In [1]: import numpy as np

In [2]: np.set_printoptions(precision=2, suppress=True, linewidth=100, sign=" ")

In [3]: def rnd(a):
   ...:     return np.round(a, 2) + 0
   ...: 

In [4]: mat = np.load("w.npy")

In [5]: print(mat)
[[ 0 -1  0  0  0  0]
 [ 0  1 -3  0  0  0]
 [-1  1  1  0  0  0]
 [ 0 -2  0  0 -2  0]
 [ 0  2 -6  0  2 -6]
 [-2  2  2 -2  2  2]]

In [6]: B = mat / np.sqrt((mat ** 2).mean(axis=1, keepdims=True))

In [7]: print(np.linalg.matrix_rank(B) == np.linalg.matrix_rank(mat))
True

In [8]: Uu, sigma, VT = np.linalg.svd(mat, full_matrices=False)

In [9]: print(rnd(sigma))
[ 9.5   5.18  2.23  1.52  1.21  0.36]

In [10]: print(rnd(sigma / sigma[0]))
[ 1.    0.55  0.23  0.16  0.13  0.04]

In [11]: print(Uu.shape, sigma.shape, VT.shape)
(6, 6) (6,) (6, 6)

In [12]: print(rnd(VT @ VT.T))
[[ 1.  0.  0.  0.  0.  0.]
 [ 0.  1.  0.  0.  0.  0.]
 [ 0.  0.  1.  0.  0.  0.]
 [ 0.  0.  0.  1.  0.  0.]
 [ 0.  0.  0.  0.  1.  0.]
 [ 0.  0.  0.  0.  0.  1.]]

In [13]: print(rnd(np.abs(VT[0])))
[ 0.06  0.18  0.72  0.05  0.16  0.64]

In [14]: print(rnd(np.cumsum(sigma ** 2) / np.sum(sigma ** 2)))
[ 0.72  0.93  0.97  0.99  1.    1.  ]

In [15]: print(np.abs(Uu[:, 0]).round(6).argmax())
4

In [16]: feats = np.load("sample6.npy")

In [17]: print(feats)
[[-4.62  3.02 -0.79]
 [-3.08  2.16 -0.82]
 [ 0.66 -0.1  -0.55]
 [ 1.98 -1.26  0.27]
 [-0.44  0.16  0.18]]

In [18]: # null space of dimension 1

In [19]: Uu, sigma, VT = np.linalg.svd(feats)

In [20]: print(rnd(sigma))
[ 7.2  0.8  0. ]

In [21]: B = Uu[:, :2] @ np.diag(sigma[:2]) @ VT[:2]

In [22]: print(rnd(np.abs(feats - B).max()))
0.0

In [23]: print(rnd(B))
[[-4.62  3.02 -0.79]
 [-3.08  2.16 -0.82]
 [ 0.66 -0.1  -0.55]
 [ 1.98 -1.26  0.27]
 [-0.44  0.16  0.18]]

In [24]: print(np.linalg.matrix_rank(B))
2

In [25]: print(np.linalg.matrix_rank(feats, rtol=0.05))
2
